% python3 -q
>>> import numpy as np
>>> np.set_printoptions(suppress=True, linewidth=160)
>>> E = np.loadtxt("arr.csv", delimiter=",")
>>> E
array([[ 1.,  0.,  0.],
       [-3.,  1.,  0.],
       [ 0.,  3.,  1.]])
>>> M2 = np.array([[-8, 7, -4], [-2, 0, -4], [0, -5, 4]])
>>> M2.T @ E.T
array([[ -8.,  22.,  -6.],
       [  7., -21.,  -5.],
       [ -4.,   8.,  -8.]])
>>> np.einsum("ij,ij->i", E, E)
array([ 1., 10., 10.])
>>> evals, vecs = np.linalg.eig(E)
>>> np.round(np.sort(np.linalg.eigvals(np.linalg.inv(E))), 1)
array([1., 1., 1.])
>>> np.prod(evals)
np.float64(1.0)
>>> E @ vecs[:, 0] - evals[0] * vecs[:, 0]
array([0., 0., 0.])
>>> W0 = np.loadtxt("case5.csv", delimiter=",")
>>> W0
array([[ 0., -8.,  0.],
       [ 0.,  0.,  0.],
       [-1.,  8.,  0.],
       [ 0.,  0.,  0.],
       [ 0., -8.,  5.],
       [ 0.,  0.,  0.]])
>>> M2 = np.c_[W0[:, :1] @ np.array([[1]]), np.array([5, 4, 4, 0, 0, 0])]
>>> M2
array([[ 0.,  5.],
       [ 0.,  4.],
       [-1.,  4.],
       [ 0.,  0.],
       [ 0.,  0.],
       [ 0.,  0.]])
>>> np.linalg.matrix_rank(M2)
np.int64(2)
>>> np.round(np.linalg.norm(M2 - W0 @ np.linalg.lstsq(W0, M2)[0], axis=0), 1) + 0
array([0., 4.])
>>> m1 = np.load("dump.npy")
>>> m1
array([[ -3,  -3,  -3,  -3,  -3,  -3],
       [ -3,  -6,  -6,  -6,  -6,  -6],
       [ -3,  -6,  -9,  -9,  -9,  -9],
       [ -3,  -6,  -9, -12, -12, -12],
       [ -3,  -6,  -9, -12, -15, -15],
       [ -3,  -6,  -9, -12, -15, -18]])
>>> # symmetric, so the eigenvalues are real
>>> t = np.radians(60)
>>> R = np.eye(6)
>>> R[5, 5] = R[3, 3] = np.cos(t)
>>> R[5, 3], R[3, 5] = -np.sin(t), np.sin(t)
>>> R.round(1)
array([[ 1. ,  0. ,  0. ,  0. ,  0. ,  0. ],
       [ 0. ,  1. ,  0. ,  0. ,  0. ,  0. ],
       [ 0. ,  0. ,  1. ,  0. ,  0. ,  0. ],
       [ 0. ,  0. ,  0. ,  0.5,  0. ,  0.9],
       [ 0. ,  0. ,  0. ,  0. ,  1. ,  0. ],
       [ 0. ,  0. ,  0. , -0.9,  0. ,  0.5]])
>>> M2 = m1 @ R.T
>>> M2.round(1)
array([[ -3. ,  -3. ,  -3. ,  -4.1,  -3. ,   1.1],
       [ -3. ,  -6. ,  -6. ,  -8.2,  -6. ,   2.2],
       [ -3. ,  -6. ,  -9. , -12.3,  -9. ,   3.3],
       [ -3. ,  -6. ,  -9. , -16.4, -12. ,   4.4],
       [ -3. ,  -6. ,  -9. , -19. , -15. ,   2.9],
       [ -3. ,  -6. ,  -9. , -21.6, -15. ,   1.4]])
>>> np.allclose(np.linalg.norm(m1, axis=1), np.linalg.norm(M2, axis=1))
True
>>> np.round(np.linalg.det(R), 1), np.trace(R)
(np.float64(1.0), np.float64(5.0))
>>> r0, v = m1[1], m1[3]
>>> r0 @ v
np.int64(315)
>>> p = (r0 @ v) / (r0 @ r0) * r0
>>> (v - p) @ r0
np.float64(0.0)
>>> p
array([ -5., -10., -10., -10., -10., -10.])
>>> v - p
array([ 2.,  4.,  1., -2., -2., -2.])
>>> np.round(np.linalg.norm(r0 + v) ** 2 + np.linalg.norm(r0 - v) ** 2, 1)
np.float64(1494.0)
>>> evals, vecs = np.linalg.eigh(m1)
>>> vec = np.array([0, 2, 0, 2, 2, 1])
>>> np.round(vecs * np.abs(evals) @ vecs.T, 1)
array([[ 3.,  3.,  3.,  3.,  3.,  3.],
       [ 3.,  6.,  6.,  6.,  6.,  6.],
       [ 3.,  6.,  9.,  9.,  9.,  9.],
       [ 3.,  6.,  9., 12., 12., 12.],
       [ 3.,  6.,  9., 12., 15., 15.],
       [ 3.,  6.,  9., 12., 15., 18.]])
>>> vec @ m1 @ vec
np.int64(-474)
>>> np.abs(m1).sum(axis=1).max(), np.round(np.abs(evals).max(), 1)
(np.int64(63), np.float64(51.6))
>>> round(vec @ m1 @ vec / (vec @ vec), 1), round(float(evals[0]), 1), round(float(evals[-1]), 1)
(np.float64(-36.5), -51.6, -0.8)
>>> arr = np.load("layer11.npy")
>>> arr.round(1) + 0
array([[ 2.4, -0.1,  1.8,  0.2],
       [-2.4,  0.1, -1.8, -0.2],
       [ 0.2,  0.2, -2.8, -0.9],
       [ 1.9, -0.2,  2.3,  0.4],
       [ 0.7, -0.2,  2.8,  0.8],
       [ 0.2, -0.2,  2.9,  0.9],
       [ 2.6, -0.1,  1.4,  0. ],
       [ 2.6, -0.1,  1.4,  0. ],
       [ 2.9,  0. , -0.2, -0.6],
       [-0.7, -0.2,  2.7,  1. ],
       [-2.7,  0.1, -1.4,  0. ],
       [-2.9,  0. , -0.4,  0.4],
       [-2.3, -0.2,  1.7,  0.9],
       [ 0.3, -0.2,  2.9,  0.9],
       [ 2.2,  0.2, -1.8, -0.9],
       [-1.7,  0.2, -2.4, -0.5],
       [ 2.2, -0.1,  2. ,  0.3],
       [ 2.2,  0.2, -1.8, -0.9]])
>>> C = arr[[3, 9]].astype(float)
>>> for _ in range(4):
...     z = np.linalg.norm(arr[:, None] - C, axis=-1).argmin(axis=1)
...     C = np.array([arr[z == j].mean(axis=0) for j in range(2)])
... 
>>> z
array([0, 1, 0, 0, 1, 1, 0, 0, 0, 1, 1, 1, 1, 1, 0, 1, 0, 0])
>>> C.round(1) + 0
array([[ 2.1,  0. ,  0.3, -0.3],
       [-1.3, -0.1,  0.8,  0.5]])
>>> np.bincount(z)
array([9, 9])
>>> rng = np.random.default_rng(485)
>>> J = np.eye(3, dtype=int)[rng.permutation(3)]
>>> J
array([[0, 0, 1],
       [0, 1, 0],
       [1, 0, 0]])
>>> vec = np.array([2, 2, 1])
>>> np.round(np.linalg.det(J), 1)
np.float64(-1.0)
>>> np.round(np.abs(np.linalg.eigvals(J)), 1)
array([1., 1., 1.])
>>> np.round(np.sort(np.abs(np.degrees(np.angle(np.linalg.eigvals(J))))), 1)
array([  0.,   0., 180.])
>>> [p for p in range(1, 25) if np.allclose(np.linalg.matrix_power(J, p), np.eye(3))]
[2, 4, 6, 8, 10, 12, 14, 16, 18, 20, 22, 24]
>>> J.T @ (J @ vec)
array([2, 2, 1])
>>> blk = np.stack([arr, -1 * arr, arr[::-1]])
>>> np.linalg.matrix_rank(blk.reshape(3, -1))
np.int64(2)
>>> blk.shape
(3, 18, 4)
>>> np.round(blk.sum(axis=0), 1) + 0
array([[ 2.2,  0.2, -1.8, -0.9],
       [ 2.2, -0.1,  2. ,  0.3],
       [-1.7,  0.2, -2.4, -0.5],
       [ 2.2,  0.2, -1.8, -0.9],
       [ 0.3, -0.2,  2.9,  0.9],
       [-2.3, -0.2,  1.7,  0.9],
       [-2.9,  0. , -0.4,  0.4],
       [-2.7,  0.1, -1.4,  0. ],
       [-0.7, -0.2,  2.7,  1. ],
       [ 2.9,  0. , -0.2, -0.6],
       [ 2.6, -0.1,  1.4,  0. ],
       [ 2.6, -0.1,  1.4,  0. ],
       [ 0.2, -0.2,  2.9,  0.9],
       [ 0.7, -0.2,  2.8,  0.8],
       [ 1.9, -0.2,  2.3,  0.4],
       [ 0.2,  0.2, -2.8, -0.9],
       [-2.4,  0.1, -1.8, -0.2],
       [ 2.4, -0.1,  1.8,  0.2]])
>>> vec = np.array([2, 0, 4])
>>> y = J @ vec
>>> y
array([4, 0, 2])
>>> np.round(np.linalg.solve(J, J[:, 0]), 1)
array([1., 0., 0.])
>>> np.round(np.linalg.solve(J, -2 * y), 1)
array([-4.,  0., -8.])
>>> np.round(np.linalg.solve(J.T, J[0]), 1)
array([1., 0., 0.])
>>> np.round(np.linalg.solve(J, y + J[:, 2]), 1)
array([2., 0., 5.])
>>> np.linalg.matrix_power(J, 100)
array([[1, 0, 0],
       [0, 1, 0],
       [0, 0, 1]])
>>> J @ np.ones(3)
array([1., 1., 1.])
>>> p = np.eye(3)[1]
>>> for _ in range(3):
...     p = p @ J
...     print(p.round(1))
... 
[0. 1. 0.]
[0. 1. 0.]
[0. 1. 0.]
>>> evals, vecs = np.linalg.eig(J)
>>> evals
array([ 1., -1.,  1.])
>>> np.prod(evals)
np.float64(-1.0)
>>> J @ vecs[:, 0] - evals[0] * vecs[:, 0]
array([0., 0., 0.])
>>> np.round(np.sort(np.linalg.eigvals(np.linalg.inv(J))), 1)
array([-1.,  1.,  1.])
>>> X = np.load("w.npy")
>>> X
array([[0, 0, 3, 0, 2],
       [4, 5, 3, 0, 7],
       [4, 5, 3, 0, 7],
       [3, 4, 3, 0, 6],
       [3, 4, 3, 0, 6],
       [1, 2, 3, 0, 4],
       [4, 5, 3, 0, 7],
       [3, 4, 3, 0, 6],
       [4, 5, 3, 0, 7],
       [0, 1, 3, 0, 3],
       [3, 4, 3, 0, 6],
       [4, 5, 3, 0, 7],
       [2, 3, 3, 0, 5],
       [2, 3, 3, 0, 5],
       [4, 5, 3, 0, 7],
       [2, 3, 3, 0, 5],
       [0, 1, 3, 0, 3],
       [5, 6, 3, 0, 8],
       [4, 5, 3, 0, 7],
       [3, 4, 3, 0, 6],
       [0, 1, 3, 0, 3],
       [4, 5, 3, 0, 7],
       [1, 2, 3, 0, 4],
       [2, 3, 3, 0, 5],
       [0, 1, 3, 0, 3]])
>>> round(np.linalg.norm(X, 2) / np.linalg.norm(X), 1)
np.float64(1.0)
>>> np.linalg.lstsq(X[:-1].T, X[-1])[2]
np.int32(3)
>>> np.allclose(X[:-1].T @ np.linalg.lstsq(X[:-1].T, X[-1])[0], X[-1])
True
>>> np.unique(X.round(6), axis=0).shape
(7, 5)
>>> U, sig, VT = np.linalg.svd(X)
>>> sig.round(1) + 0
array([39.6,  6.4,  0.7,  0. ,  0. ])
>>> np.argmax(sig[:-1] / (sig[1:] + 1e-6)) + 1
np.int64(3)
>>> M2 = U[:, :3] @ np.diag(sig[:3]) @ VT[:3]
>>> np.linalg.matrix_rank(X, rtol=0.05)
np.int64(2)
>>> M2.round(1) + 0
array([[0., 0., 3., 0., 2.],
       [4., 5., 3., 0., 7.],
       [4., 5., 3., 0., 7.],
       [3., 4., 3., 0., 6.],
       [3., 4., 3., 0., 6.],
       [1., 2., 3., 0., 4.],
       [4., 5., 3., 0., 7.],
       [3., 4., 3., 0., 6.],
       [4., 5., 3., 0., 7.],
       [0., 1., 3., 0., 3.],
       [3., 4., 3., 0., 6.],
       [4., 5., 3., 0., 7.],
       [2., 3., 3., 0., 5.],
       [2., 3., 3., 0., 5.],
       [4., 5., 3., 0., 7.],
       [2., 3., 3., 0., 5.],
       [0., 1., 3., 0., 3.],
       [5., 6., 3., 0., 8.],
       [4., 5., 3., 0., 7.],
       [3., 4., 3., 0., 6.],
       [0., 1., 3., 0., 3.],
       [4., 5., 3., 0., 7.],
       [1., 2., 3., 0., 4.],
       [2., 3., 3., 0., 5.],
       [0., 1., 3., 0., 3.]])
>>> M = np.load("data.npy")
>>> M
array([[ 2.,  0.,  0.],
       [ 0.,  0.,  5.],
       [ 0., -1.,  2.]])
>>> G = M.T @ M
>>> G
array([[ 4.,  0.,  0.],
       [ 0.,  1., -2.],
       [ 0., -2., 29.]])
>>> np.round(np.linalg.svd(M, compute_uv=False) ** 2, 1)
array([29.1,  4. ,  0.9])
>>> (M @ M.T).shape
(3, 3)
>>> np.round(np.linalg.eigvalsh(G)[::-1], 1)
array([29.1,  4. ,  0.9])
>>> np.linalg.matrix_rank(G)
np.int64(3)
>>> P = np.triu(np.array([[-3, 2, -1], [2, 1, -2], [0, -2, 3]]), 1) + np.eye(3)
>>> M2 = P @ G @ np.linalg.inv(P)
>>> P @ G - G @ P
array([[  0.,  -4., -29.],
       [  0.,   4., -56.],
       [  0.,   0.,  -4.]])
>>> np.round(np.linalg.det(M2), 1)
np.float64(100.0)
>>> z = rng.permutation(3)
>>> z
array([0, 2, 1])
>>> M2 = M[z][:, z]
>>> np.round(np.sort(np.abs(np.linalg.eigvals(M2))), 1)
array([2. , 2.2, 2.2])
>>> np.diag(M2)
array([2., 2., 0.])
>>> np.trace(M2)
np.float64(4.0)
>>> M2 = np.linalg.inv(M)
>>> M2
array([[ 0.5,  0. ,  0. ],
       [-0. ,  0.4, -1. ],
       [ 0. ,  0.2,  0. ]])
>>> np.round(np.linalg.det(M) * M2, 1)
array([[  5.,   0.,   0.],
       [ -0.,   4., -10.],
       [  0.,   2.,   0.]])
>>> (np.abs(M2) > 1e-9).astype(int)
array([[1, 0, 0],
       [0, 1, 1],
       [0, 1, 0]])
>>> np.round(np.linalg.cond(M), 1)
np.float64(5.8)
>>> round(float(np.linalg.slogdet(M)[0]), 1)
1.0
>>> np.round(np.linalg.inv(M2), 1)
array([[ 2.,  0.,  0.],
       [ 0.,  0.,  5.],
       [ 0., -1.,  2.]])
